$ ipython --no-banner

In [1]: import numpy as np

In [2]: np.set_printoptions(precision=3, suppress=True, linewidth=140)

In [3]: F = np.loadtxt("sample2.csv", delimiter=",")

In [4]: F
Out[4]: 
array([[ 0., -3.,  0.,  0.,  0.,  0.],
       [-3.,  4., -3.,  0.,  0.,  0.],
       [ 0., -3.,  2., -3.,  0.,  0.],
       [ 0.,  0., -3.,  1., -3.,  0.],
       [ 0.,  0.,  0., -3.,  4., -3.],
       [ 0.,  0.,  0.,  0., -3.,  0.]])

In [5]: other = np.array([[1, -3], [0, 2], [-1, 0], [0, 3], [-1, 1], [-2, -3]])

In [6]: other.T @ F.T
Out[6]: 
array([[  0.,   0.,  -2.,   6.,   2.,   3.],
       [ -6.,  17., -15.,   0.,   4.,  -3.]])

In [7]: np.linalg.matrix_rank(np.vstack([F, other.T]))
Out[7]: np.int64(6)

In [8]: np.linalg.matrix_rank(F @ other)
Out[8]: np.int64(2)

In [9]: np.vstack([F, other.T]).shape
Out[9]: (8, 6)

In [10]: np.einsum("ij,ij->i", F, F)
Out[10]: array([ 9., 34., 22., 19., 34.,  9.])

In [11]: F @ other
Out[11]: 
array([[  0.,  -6.],
       [  0.,  17.],
       [ -2., -15.],
       [  6.,   0.],
       [  2.,   4.],
       [  3.,  -3.]])

In [12]: evals, vecs = np.linalg.eigh(F)

In [13]: (evals > 1e-8).sum(), (evals < -1e-8).sum()
Out[13]: (np.int64(3), np.int64(3))

In [14]: evals.sum(), np.trace(F)
Out[14]: (np.float64(11.0), np.float64(11.0))

In [15]: np.linalg.eigvalsh(F + 5 * np.eye(6))
Out[15]: array([ 1.579,  3.035,  4.376,  7.647, 11.503, 12.858])

In [16]: evals
Out[16]: array([-3.421, -1.965, -0.624,  2.647,  6.503,  7.858])

In [17]: np.round(vecs.T @ F @ vecs, 3) + 0
Out[17]: 
array([[-3.421,  0.   ,  0.   ,  0.   ,  0.   ,  0.   ],
       [ 0.   , -1.965,  0.   ,  0.   ,  0.   ,  0.   ],
       [ 0.   ,  0.   , -0.624,  0.   ,  0.   ,  0.   ],
       [ 0.   ,  0.   ,  0.   ,  2.647,  0.   ,  0.   ],
       [ 0.   ,  0.   ,  0.   ,  0.   ,  6.503,  0.   ],
       [ 0.   ,  0.   ,  0.   ,  0.   ,  0.   ,  7.858]])

In [18]: x = np.array([-1, 3, 2, 2, 0, 3])

In [19]: target = F @ x

In [20]: target
Out[20]: array([ -9.,   9., -11.,  -4., -15.,   0.])

In [21]: np.round(np.linalg.solve(F.T, F[4]), 3) + 0
Out[21]: array([0., 0., 0., 0., 1., 0.])

In [22]: np.round(np.linalg.solve(F, target), 3) + 0
Out[22]: array([-1.,  3.,  2.,  2.,  0.,  3.])

In [23]: np.linalg.solve(F, target + F[:, 5])
Out[23]: array([-1.,  3.,  2.,  2., -0.,  4.])

In [24]: x = np.array([0, 2, 5, 4, 3, 4])

In [25]: F @ np.ones(6)
Out[25]: array([-3., -2., -4., -5., -2., -3.])

In [26]: F @ np.eye(6)[5]
Out[26]: array([ 0.,  0.,  0.,  0., -3.,  0.])

In [27]: X = np.load("out13.npy")

In [28]: X
Out[28]: 
array([[ 1,  1, -5, -3, -3],
       [-3,  1,  1, -5, -3],
       [-3, -3,  1,  1, -5],
       [-5, -3, -3,  1,  1],
       [ 1, -5, -3, -3,  1]])

In [29]: np.fft.fft(X[0])
Out[29]: array([-9.   +0.j   ,  6.854-2.629j,  0.146-4.253j,  0.146+4.253j,  6.854+2.629j])

In [30]: (X @ X)[0]
Out[30]: array([25, 41,  9, -7, 13])

In [31]: np.sort(np.abs(np.fft.fft(X[0]))), np.sort(np.linalg.svd(X, compute_uv=False))
Out[31]: 
(array([4.256, 4.256, 7.341, 7.341, 9.   ]),
 array([4.256, 4.256, 7.341, 7.341, 9.   ]))

In [32]: q = X.astype(float).copy()

In [33]: for j in range(5):
    ...:     q[:, j] -= q[:, :j] @ (q[:, :j].T @ q[:, j])
    ...:     q[:, j] /= np.linalg.norm(q[:, j])
    ...: 

In [34]: np.round(q.T @ q, 3) + 0
Out[34]: 
array([[1., 0., 0., 0., 0.],
       [0., 1., 0., 0., 0.],
       [0., 0., 1., 0., 0.],
       [0., 0., 0., 1., 0.],
       [0., 0., 0., 0., 1.]])
